$ ipython --no-banner

In [1]: import numpy as np

In [2]: import numpy.linalg as la

In [3]: np.set_printoptions(precision=1, suppress=True, linewidth=120)

In [4]: mat = np.load("layer3.npy")

In [5]: mat
Out[5]: 
array([[ -1,   7,  -2,  -1],
       [-12,  23, -10,  11],
       [-11,  15, -10,  -1],
       [-12,  16,  -8,  16],
       [  1,   4,   0,   0],
       [-10,  16,  -8,   8],
       [  3,  10,   4,  22],
       [-21,  24, -16,  12]])

In [6]: # null space of dimension 1

In [7]: r = la.matrix_rank(mat)

In [8]: r
Out[8]: np.int64(3)

In [9]: ns = la.svd(mat)[2][r:].T

In [10]: ns[:, 0] / ns[np.abs(ns[:, 0]).round(6).argmax(), 0]
Out[10]: array([-0.7,  0.2,  1. , -0.2])

In [11]: [int(la.matrix_rank(mat[:, :j + 1])) for j in range(4)]
Out[11]: [1, 2, 3, 3]

In [12]: J = np.loadtxt("run17.csv", delimiter=",")

In [13]: J
Out[13]: 
array([[ 7., -3.,  0.,  0., -3.],
       [-3.,  9.,  2.,  0., -3.],
       [ 2., -2., 11., -1.,  3.],
       [ 0., -3.,  1.,  5.,  1.],
       [ 3.,  2., -1., -1., -8.]])

In [14]: la.cond(mat) > 100
Out[14]: np.True_

In [15]: la.matrix_rank(mat, rtol=0.1)
Out[15]: np.int64(3)

In [16]: [round(float(x), 1) for x in la.svd(mat, compute_uv=False)[:3]]
Out[16]: [63.2, 24.1, 8.2]

In [17]: round(la.norm(mat, 2) / la.norm(mat), 1)
Out[17]: np.float64(0.9)

In [18]: A = np.loadtxt("m.csv", delimiter=",")

In [19]: A
Out[19]: 
array([[ 1. ,  0. ,  0. ],
       [ 0. , -0.5, -0.9],
       [ 0. ,  0.9, -0.5]])

In [20]: # 2 groups of indices that never mix

In [21]: q, R = la.qr(A)

In [22]: np.round(np.trace(q @ q.T), 1)
Out[22]: np.float64(3.0)

In [23]: x = np.array([0, 3, 1])

In [24]: la.inv(A)
Out[24]: 
array([[ 1. ,  0. ,  0. ],
       [ 0. , -0.5,  0.9],
       [-0. , -0.9, -0.5]])

In [25]: round(float(la.det(A)), 1)
Out[25]: 1.0
